% python3 -q
>>> import numpy as np
>>> np.set_printoptions(suppress=True, linewidth=140)
>>> def rd(a):
...     return np.round(a, 3) + 0
... 
>>> arr = np.array([[-6, 3, 1],
...     [0, 0, 0],
...     [-1, 3, 1],
...     [0, 0, -1],
...     [-1, 3, 1],
...     [5, 0, -1],
...     [0, 0, 0],
...     [0, 0, 0],
...     [-1, 3, 1],
...     [0, 0, 0],
...     [-1, 3, 1],
...     [0, 0, 0],
...     [5, 0, -1],
...     [5, 0, -1],
...     [5, 0, -1],
...     [0, 0, 0],
...     [5, 0, -1]])
>>> d = np.linalg.norm(arr[:, None] - arr[None], axis=-1)
>>> (d + 1e9 * np.eye(17)).round(6).argmin(axis=1)
array([ 2,  6,  4,  1,  2, 12,  1,  1,  2,  1,  2,  1,  5,  5,  5,  1,  5])
>>> rd(np.linalg.norm(arr - arr.mean(axis=0), axis=1))
array([7.278, 1.249, 3.025, 1.563, 3.025, 4.315, 1.249, 1.249, 3.025, 1.249, 3.025, 1.249, 4.315, 4.315, 4.315, 1.249, 4.315])
>>> np.unravel_index(d.round(6).argmax(), d.shape)
(np.int64(0), np.int64(5))
>>> np.flatnonzero(d[8] < d.mean() / 2)
array([ 2,  4,  8, 10])
>>> rd(np.linalg.norm(arr, axis=1))
array([6.782, 0.   , 3.317, 1.   , 3.317, 5.099, 0.   , 0.   , 3.317, 0.   , 3.317, 0.   , 5.099, 5.099, 5.099, 0.   , 5.099])
>>> np.linalg.matrix_rank(d ** 2)
np.int64(5)
>>> rd(d[:5, :5])
array([[0.   , 6.782, 5.   , 7.   , 5.   ],
       [6.782, 0.   , 3.317, 1.   , 3.317],
       [5.   , 3.317, 0.   , 3.742, 0.   ],
       [7.   , 1.   , 3.742, 0.   , 3.742],
       [5.   , 3.317, 0.   , 3.742, 0.   ]])
>>> rd(d[8])
array([5.   , 3.317, 0.   , 3.742, 0.   , 7.   , 3.317, 3.317, 0.   , 3.317, 0.   , 3.317, 7.   , 7.   , 7.   , 3.317, 7.   ])
>>> d.mean(axis=1).argmax()
np.int64(0)
>>> other = np.array([[2, 1, 1], [3, 3, 5], [3, 3, 2]])
>>> np.linalg.matrix_rank(np.vstack([arr, other.T]))
np.int64(3)
>>> np.vstack([arr, other.T]).shape
(20, 3)
>>> np.einsum("ij->j", arr)
array([15, 15, -1])
>>> np.einsum("ik,kj->ji", arr, other)
array([[ 0,  0, 10, -3, 10,  7,  0,  0, 10,  0, 10,  0,  7,  7,  7,  0,  7],
       [ 6,  0, 11, -3, 11,  2,  0,  0, 11,  0, 11,  0,  2,  2,  2,  0,  2],
       [11,  0, 16, -2, 16,  3,  0,  0, 16,  0, 16,  0,  3,  3,  3,  0,  3]])
>>> labels = arr[:, 0] > np.median(arr[:, 0])
>>> u = arr[labels].mean(axis=0) - arr[~labels].mean(axis=0)
>>> ((arr - arr.mean(axis=0)) @ u > 0).astype(int)
array([0, 0, 0, 0, 0, 1, 0, 0, 0, 0, 0, 0, 1, 1, 1, 0, 1])
>>> labels.astype(int)
array([0, 0, 0, 0, 0, 1, 0, 0, 0, 0, 0, 0, 1, 1, 1, 0, 1])
>>> rd(u)
array([ 5.833, -1.25 , -1.333])
>>> x0 = np.array([7, 9, 8])
>>> y = arr @ x0
>>> rd(np.linalg.pinv(arr) @ arr)
array([[1., 0., 0.],
       [0., 1., 0.],
       [0., 0., 1.]])
>>> y
array([-7,  0, 28, -8, 28, 27,  0,  0, 28,  0, 28,  0, 27, 27, 27,  0, 27])
>>> rng = np.random.default_rng(12974)
>>> y = y + 0.05 * rng.normal(size=17)
>>> rd(y)
array([-6.98 , -0.008, 27.856, -8.03 , 27.987, 27.026, -0.088, -0.018, 27.972,  0.036, 27.976, -0.058, 26.968, 26.999, 26.909,  0.005,
       26.884])
>>> c, *_ = np.linalg.lstsq(arr, y)
>>> rd(arr.T @ (y - arr @ c))
array([0., 0., 0.])
>>> rd(c)
array([6.992, 8.98 , 8.006])
>>> other = np.c_[arr[:, :2] @ np.array([[-6, 5], [-1, 7]]), np.array([1, 9, 1, 4, 6, 8, 1, 9, 9, 9, 3, 5, 8, 7, 4, 0, 5])]
>>> other
array([[ 33,  -9,   1],
       [  0,   0,   9],
       [  3,  16,   1],
       [  0,   0,   4],
       [  3,  16,   6],
       [-30,  25,   8],
       [  0,   0,   1],
       [  0,   0,   9],
       [  3,  16,   9],
       [  0,   0,   9],
       [  3,  16,   3],
       [  0,   0,   5],
       [-30,  25,   8],
       [-30,  25,   7],
       [-30,  25,   4],
       [  0,   0,   0],
       [-30,  25,   5]])
>>> np.linalg.matrix_rank(np.c_[arr, other])
np.int64(4)
>>> rd(np.linalg.norm(np.linalg.qr(arr)[0].T @ other, axis=0) ** 2 / ((other ** 2).sum(axis=0) + 1e-12))
array([1.   , 1.   , 0.493])
>>> rd(np.linalg.norm(other - arr @ np.linalg.lstsq(arr, other)[0], axis=0))
array([ 0.  ,  0.  , 17.88])
>>> rd(np.linalg.lstsq(arr, other[:, 0])[0])
array([-6., -1.,  0.])
>>> mat = np.array([[0.1, -1.0, 0.4],
...     [0.0, 0.4, -1.3],
...     [0.4, -0.5, -0.9],
...     [0.2, -1.1, -0.3],
...     [-2.3, 0.4, 0.4]])
>>> mat[1] = mat[4] + 0.3 * rng.normal(size=3)
>>> rd(mat)
array([[ 0.1  , -1.   ,  0.4  ],
       [-2.044,  0.188,  0.228],
       [ 0.4  , -0.5  , -0.9  ],
       [ 0.2  , -1.1  , -0.3  ],
       [-2.3  ,  0.4  ,  0.4  ]])
>>> np.linalg.matrix_rank(mat)
np.int64(3)
>>> np.count_nonzero(mat)
np.int64(15)
>>> rd(mat.sum(axis=0))
array([-3.644, -2.012, -0.172])
>>> cen = arr - arr.mean(axis=0)
>>> V = np.linalg.svd(cen)[2][:2]
>>> other = cen - cen @ V.T @ V
>>> rd(np.diag(V.T @ V))
array([0.985, 0.901, 0.114])
>>> rd(np.cov(cen @ V.T, rowvar=False))
array([[10.892,  0.   ],
       [ 0.   ,  1.189]])
>>> rd(np.linalg.norm(other) / np.linalg.norm(cen))
np.float64(0.078)
>>> rd((cen @ V.T).std(axis=0))
array([3.202, 1.058])
>>> rd(np.linalg.norm(mat, 1)), rd(np.linalg.norm(mat, np.inf))
(np.float64(5.044), np.float64(3.1))
>>> rd(np.linalg.norm(mat[0] - mat[1]))
np.float64(2.457)
>>> rd(np.linalg.norm(mat) ** 2 / np.linalg.norm(mat, 2) ** 2)
np.float64(1.296)
>>> rd(mat[0] @ mat[1])
np.float64(-0.301)
>>> rd(np.linalg.norm(mat, "nuc"))
np.float64(5.672)
>>> rd(np.linalg.norm(mat, 2))
np.float64(3.24)
>>> np.linalg.norm(mat, axis=1).argmax()
np.int64(4)
>>> m1 = np.load("layer7.npy")
>>> m1
array([[-9,  4,  0,  0],
       [-7, -5,  0,  0],
       [ 0,  0, -9,  4],
       [ 0,  0, -7, -5]])
>>> other = np.array([[3, 0], [1, 2], [3, 1], [2, 0]])
>>> other.T @ m1.T
array([[-23, -26, -19, -31],
       [  8, -10,  -9,  -7]])
>>> np.linalg.matrix_rank(np.vstack([m1, other.T]))
np.int64(4)
>>> rd(np.sort(np.abs(np.linalg.eigvals(m1))))
array([8.544, 8.544, 8.544, 8.544])
>>> np.linalg.determinant(m1)
Traceback (most recent call last):
  File "<python-input-66>", line 1, in <module>
    np.linalg.determinant(m1)
    ^^^^^^^^^^^^^^^^^^^^^
AttributeError: module 'numpy.linalg' has no attribute 'determinant'
>>> np.allclose(m1, m1.T)
False
>>> rd(np.linalg.det(m1))
np.float64(5329.0)
>>> x0 = np.array([0, 1, 3, 1])
>>> y = m1 @ x0
>>> y
array([  4,  -5, -23, -26])
>>> rd(np.linalg.solve(m1.T, m1[2]))
array([0., 0., 1., 0.])
>>> rd(np.linalg.solve(m1, y))
array([0., 1., 3., 1.])
>>> rd(np.linalg.solve(m1, y + m1[:, 3]))
array([0., 1., 3., 2.])
>>> th = np.radians(120)
>>> R = np.eye(4)
>>> R[1, 1] = R[2, 2] = np.cos(th)
>>> R[1, 2], R[2, 1] = -np.sin(th), np.sin(th)
>>> rd(R)
array([[ 1.   ,  0.   ,  0.   ,  0.   ],
       [ 0.   , -0.5  , -0.866,  0.   ],
       [ 0.   ,  0.866, -0.5  ,  0.   ],
       [ 0.   ,  0.   ,  0.   ,  1.   ]])
>>> other = m1 @ R.T
>>> np.allclose(m1 @ m1.T, other @ other.T)
True
>>> np.allclose(np.linalg.norm(m1, axis=1), np.linalg.norm(other, axis=1))
True
>>> rd(other)
array([[-9.   , -2.   ,  3.464,  0.   ],
       [-7.   ,  2.5  , -4.33 ,  0.   ],
       [ 0.   ,  7.794,  4.5  ,  4.   ],
       [ 0.   ,  6.062,  3.5  , -5.   ]])
>>> rd(np.linalg.svd(m1, compute_uv=False)), rd(np.linalg.svd(other, compute_uv=False))
(array([11.402, 11.402,  6.402,  6.402]), array([11.402, 11.402,  6.402,  6.402]))
>>> X = np.loadtxt("mat.csv", delimiter=",")
>>> X
array([[ 0.014, -0.67 , -0.163],
       [-0.7  , -0.2  , -0.4  ],
       [ 0.3  , -1.6  ,  0.5  ],
       [ 0.1  , -0.8  , -0.7  ]])
>>> x0 = np.array([2, -2, -2])
>>> y = X @ x0
>>> c, lr = np.zeros(3), 1 / np.linalg.norm(X, 2) ** 2
>>> for i in range(25):
...     c -= lr * X.T @ (X @ c - y)
...     if i % 5 == 0: print(i, round(np.linalg.norm(X @ c - y), 3))
... 
0 1.49
5 0.841
10 0.527
15 0.333
20 0.211
>>> rd(c)
array([ 1.782, -2.026, -1.872])
>>> proj = X @ np.linalg.solve(X.T @ X, X.T)
>>> rd((np.eye(4) - proj) @ X)
array([[0., 0., 0.],
       [0., 0., 0.],
       [0., 0., 0.],
       [0., 0., 0.]])
>>> np.linalg.matrix_rank(np.eye(4) - proj)
np.int64(1)
>>> np.allclose(proj @ proj, proj)
True
>>> F = np.loadtxt("m.csv", delimiter=",")
>>> rd(F)
array([[ 0.412, -0.118, -0.353,  0.588, -0.588],
       [-0.118,  0.976, -0.071,  0.118, -0.118],
       [-0.353, -0.071,  0.788,  0.353, -0.353],
       [ 0.588,  0.118,  0.353,  0.412,  0.588],
       [-0.588, -0.118, -0.353,  0.588,  0.412]])
>>> rd(np.abs(np.linalg.eigvals(F)).max())
np.float64(1.0)
>>> rd((F + F.T) / 2)
array([[ 0.412, -0.118, -0.353,  0.588, -0.588],
       [-0.118,  0.976, -0.071,  0.118, -0.118],
       [-0.353, -0.071,  0.788,  0.353, -0.353],
       [ 0.588,  0.118,  0.353,  0.412,  0.588],
       [-0.588, -0.118, -0.353,  0.588,  0.412]])
>>> assert F == F.T
Traceback (most recent call last):
  File "<python-input-100>", line 1, in <module>
    assert F == F.T
           ^^^^^^^^
ValueError: The truth value of an array with more than one element is ambiguous. Use a.any() or a.all()
>>> rd(np.trace(F))
np.float64(3.0)
>>> q = F.astype(float).copy()
>>> for j in range(5):
...     q[:, j] -= q[:, :j] @ (q[:, :j].T @ q[:, j])
...     q[:, j] /= np.linalg.norm(q[:, j])
... 
>>> rd(q.T @ q)
array([[1., 0., 0., 0., 0.],
       [0., 1., 0., 0., 0.],
       [0., 0., 1., 0., 0.],
       [0., 0., 0., 1., 0.],
       [0., 0., 0., 0., 1.]])
>>> u = np.array([1, 0, -2, -2, 2])
>>> other = F + np.outer(u, np.eye(5)[0])
>>> rd(np.linalg.det(other) / np.linalg.det(F)), rd(1 + np.linalg.solve(F, u)[0])
(np.float64(-0.235), np.float64(-0.235))
>>> np.linalg.matrix_rank(other - F)
np.int64(1)
>>> x0 = np.array([3, -3, -1, -1, 1])
>>> h1 = np.maximum(F @ x0, 0)
>>> rd(np.maximum(F @ (3 * x0), 0))
array([2.294, 0.   , 0.   , 3.706, 0.   ])
>>> rd(F.T @ h1)
array([1.042, 0.055, 0.166, 0.958, 0.277])
>>> rd(np.tanh(F @ x0))
array([ 0.644, -0.998, -0.982,  0.844, -0.844])
